$ python -q
>>> import numpy as np
>>> np.set_printoptions(suppress=True, linewidth=120)
>>> E = np.loadtxt("test13.csv", delimiter=",")
>>> print(E)
[[1. 5. 3. 0. 0.]
 [1. 2. 3. 2. 6.]
 [2. 0. 3. 1. 3.]
 [2. 0. 2. 0. 0.]
 [1. 2. 2. 2. 6.]]
>>> # null space of dimension 1
>>> Uu, sigma, Vt = np.linalg.svd(E)
>>> print(np.argmax(sigma[:-1] / (sigma[1:] + 1e-6)) + 1)
4
>>> print(sigma.round(1) + 0)
[11.4  5.2  3.3  0.5  0. ]
>>> A2 = Uu[:, :4] @ np.diag(sigma[:4]) @ Vt[:4]
>>> print(A2.round(1) + 0)
[[1. 5. 3. 0. 0.]
 [1. 2. 3. 2. 6.]
 [2. 0. 3. 1. 3.]
 [2. 0. 2. 0. 0.]
 [1. 2. 2. 2. 6.]]
>>> print(np.linalg.matrix_rank(E, rtol=0.05))
3
>>> print(np.linalg.matrix_rank(A2))
4
>>> print(np.round(np.abs(E - A2).max(), 1))
0.0
>>> print(np.round(np.linalg.norm(E, 2) / np.linalg.norm(E), 1))
0.9
>>> print([round(float(x), 1) for x in np.linalg.svd(E, compute_uv=False)[:3]])
[11.4, 5.2, 3.3]
>>> print(np.linalg.matrix_rank(E, rtol=0.1))
3
>>> print(np.linalg.cond(E) > 100)
True
>>> print(np.allclose(E[:-1].T @ np.linalg.lstsq(E[:-1].T, E[-1])[0], E[-1]))
True
>>> print(round(float(np.trace(np.linalg.pinv(E) @ E)), 1))
4.0
>>> print(np.unique(E.round(6), axis=0).shape)
(5, 5)
>>> def softmax(z):
...     e = np.exp(z - z.max(axis=-1, keepdims=True))
...     return e / e.sum(axis=-1, keepdims=True)
... 
>>> print(np.round(softmax(E).sum(axis=1), 1))
[1. 1. 1. 1. 1.]
>>> print(np.round(softmax(10 * E[0]), 1) + 0)
[0. 1. 0. 0. 0.]
>>> scores = E @ E.T / np.sqrt(5)
>>> print(softmax(scores).round(6).argmax(axis=1))
[0 1 1 2 1]
>>> print(np.round(softmax(scores + np.triu(np.full(scores.shape, -np.inf), 1)), 1) + 0)
[[1.  0.  0.  0.  0. ]
 [0.  1.  0.  0.  0. ]
 [0.  1.  0.  0.  0. ]
 [0.2 0.2 0.4 0.2 0. ]
 [0.  0.7 0.  0.  0.3]]
>>> print(np.round(softmax(scores), 1) + 0)
[[1.  0.  0.  0.  0. ]
 [0.  0.8 0.  0.  0.2]
 [0.  0.8 0.  0.  0.2]
 [0.2 0.2 0.4 0.2 0.1]
 [0.  0.7 0.  0.  0.3]]
>>> rk = np.linalg.matrix_rank(E)
>>> print(rk)
4
>>> N = np.linalg.svd(E)[2][rk:].T
>>> print(np.round(N @ N.T, 1) + 0)
[[ 0.   0.   0.   0.   0. ]
 [ 0.   0.   0.   0.   0. ]
 [ 0.   0.   0.   0.   0. ]
 [ 0.   0.   0.   0.9 -0.3]
 [ 0.   0.   0.  -0.3  0.1]]
>>> print(np.round(N[:, 0] / N[np.abs(N[:, 0]).round(6).argmax(), 0], 1) + 0)
[ 0.   0.   0.   1.  -0.3]
>>> rng = np.random.default_rng(929114)
>>> feats = np.eye(3, dtype=int)[rng.permutation(3)]
>>> print(feats)
[[1 0 0]
 [0 1 0]
 [0 0 1]]
>>> # projection: eigenvalues are 0 or 1
>>> print(round(np.linalg.norm(feats[1] - feats[0]), 1))
1.4
>>> print(np.round(np.linalg.norm(feats, axis=0), 1))
[1. 1. 1.]
>>> print(round(float(np.linalg.norm(feats[1], 1)), 1), np.round(np.linalg.norm(feats[1], np.inf), 1))
1.0 1.0
>>> print(np.round(np.linalg.norm(feats, "nuc"), 1))
3.0
>>> data = np.load("sample2.npy")
>>> print(data)
[[30. 25. 15.  0. 25.  0.]
 [25. 30. 15.  0. 25.  0.]
 [15. 15. 14.  0. 15.  0.]
 [ 0.  0.  0.  5.  0.  0.]
 [25. 25. 15.  0. 30.  0.]
 [ 0.  0.  0.  0.  0.  5.]]
>>> # symmetric
>>> A2 = np.linalg.inv(data)
>>> print(np.round(np.linalg.inv(A2), 1))
[[30. 25. 15.  0. 25.  0.]
 [25. 30. 15.  0. 25.  0.]
 [15. 15. 14.  0. 15.  0.]
 [ 0.  0.  0.  5.  0.  0.]
 [25. 25. 15.  0. 30.  0.]
 [ 0.  0.  0.  0.  0.  5.]]
>>> print(np.round(data @ A2, 1) + 0)
[[1. 0. 0. 0. 0. 0.]
 [0. 1. 0. 0. 0. 0.]
 [0. 0. 1. 0. 0. 0.]
 [0. 0. 0. 1. 0. 0.]
 [0. 0. 0. 0. 1. 0.]
 [0. 0. 0. 0. 0. 1.]]
>>> print(round(float(np.linalg.det(data)), 1))
278125.0
>>> print(np.round(np.linalg.matrix_power(data, 3), 1))
[[209900. 209775. 125865.      0. 209775.      0.]
 [209775. 209900. 125865.      0. 209775.      0.]
 [125865. 125865.  75644.      0. 125865.      0.]
 [     0.      0.      0.    125.      0.      0.]
 [209775. 209775. 125865.      0. 209900.      0.]
 [     0.      0.      0.      0.      0.    125.]]
>>> print(np.allclose(data, data.T))
True
>>> print(np.round(np.sort(np.abs(np.linalg.eigvals(data))), 1))
[ 5.  5.  5.  5.  5. 89.]
>>> print((data + data.T) / 2)
[[30. 25. 15.  0. 25.  0.]
 [25. 30. 15.  0. 25.  0.]
 [15. 15. 14.  0. 15.  0.]
 [ 0.  0.  0.  5.  0.  0.]
 [25. 25. 15.  0. 30.  0.]
 [ 0.  0.  0.  0.  0.  5.]]
>>> print(np.trace(data))
114.0
>>> print(np.round(np.linalg.norm(data, 2) / np.linalg.norm(data), 1))
1.0
>>> print([round(float(x), 1) for x in np.linalg.svd(data, compute_uv=False)[:3]])
[89.0, 5.0, 5.0]
>>> print(np.linalg.matrix_rank(data, rtol=0.1))
1
>>> print(round(np.log10(np.linalg.cond(data))))
1
>>> evals, V = np.linalg.eigh(data)
>>> vec = np.array([0, 0, 0, 2, 0, 0])
>>> print((np.sign(V[:, -1].round(6)) == np.sign(V[0, -1].round(6))).astype(int))
[1 1 1 0 1 0]
>>> print(vec @ data @ vec)
20.0
>>> print(np.round(V * np.maximum(evals, 0) @ V.T, 1) + 0)
[[30. 25. 15.  0. 25.  0.]
 [25. 30. 15.  0. 25.  0.]
 [15. 15. 14.  0. 15.  0.]
 [ 0.  0.  0.  5.  0.  0.]
 [25. 25. 15.  0. 30.  0.]
 [ 0.  0.  0.  0.  0.  5.]]
>>> print(vec @ data @ vec / (vec @ vec), round(evals[0], 1), evals[-1])
5.0 5.0 89.0
>>> print(np.round(V * np.abs(evals) @ V.T, 1) + 0)
[[30. 25. 15.  0. 25.  0.]
 [25. 30. 15.  0. 25.  0.]
 [15. 15. 14.  0. 15.  0.]
 [ 0.  0.  0.  5.  0.  0.]
 [25. 25. 15.  0. 30.  0.]
 [ 0.  0.  0.  0.  0.  5.]]
>>> print(np.round(np.linalg.eigvalsh(data[1:, 1:]), 1))
[ 5.  5.  5.  5. 64.]
>>> q, Rm = np.linalg.qr(data)
>>> print(q.round(1) + 0)
[[-0.6  0.7  0.3  0.  -0.3  0. ]
 [-0.5 -0.7  0.3  0.  -0.3  0. ]
 [-0.3  0.  -0.9  0.  -0.2  0. ]
 [ 0.   0.   0.   1.   0.   0. ]
 [-0.5  0.   0.   0.   0.9  0. ]
 [ 0.   0.   0.   0.   0.   1. ]]
>>> print(q.shape, Rm.shape)
(6, 6) (6, 6)
>>> print(np.round(abs(Rm[0, 0]), 1), round(np.linalg.norm(data[:, 0]), 1))
48.7 48.7
>>> print(np.round(np.abs(np.diag(Rm)), 1))
[48.7  7.1  5.4  5.   6.   5. ]
>>> print(np.round(q @ Rm, 1))
[[30. 25. 15.  0. 25.  0.]
 [25. 30. 15.  0. 25.  0.]
 [15. 15. 14.  0. 15.  0.]
 [ 0.  0.  0.  5.  0.  0.]
 [25. 25. 15.  0. 30.  0.]
 [ 0.  0.  0.  0.  0.  5.]]
>>> K = np.loadtxt("out18.csv", delimiter=",")
>>> print(K)
[[2. 2.]
 [2. 4.]]
>>> vec = np.array([2, -3])
>>> print(K @ np.ones(2))
[4. 6.]
>>> print((K * vec).sum(axis=1))
[-2. -8.]
>>> print(K @ np.eye(2)[1])
[2. 4.]
>>> evals, V = np.linalg.eigh(K)
>>> vec = np.array([3, 1])
>>> print(np.round(np.linalg.eigvalsh(K[1:, 1:]), 1))
[4.]
>>> print(np.round(V * np.abs(evals) @ V.T, 1))
[[2. 2.]
 [2. 4.]]
>>> print(vec @ K @ vec)
34.0
>>> print(np.round(V * np.maximum(evals, 0) @ V.T, 1))
[[2. 2.]
 [2. 4.]]
>>> print((np.sign(V[:, -1].round(6)) == np.sign(V[0, -1].round(6))).astype(int))
[1 1]
>>> print(vec @ K @ vec / (vec @ vec), np.round(evals[0], 1), round(float(evals[-1]), 1))
3.4 0.8 5.2
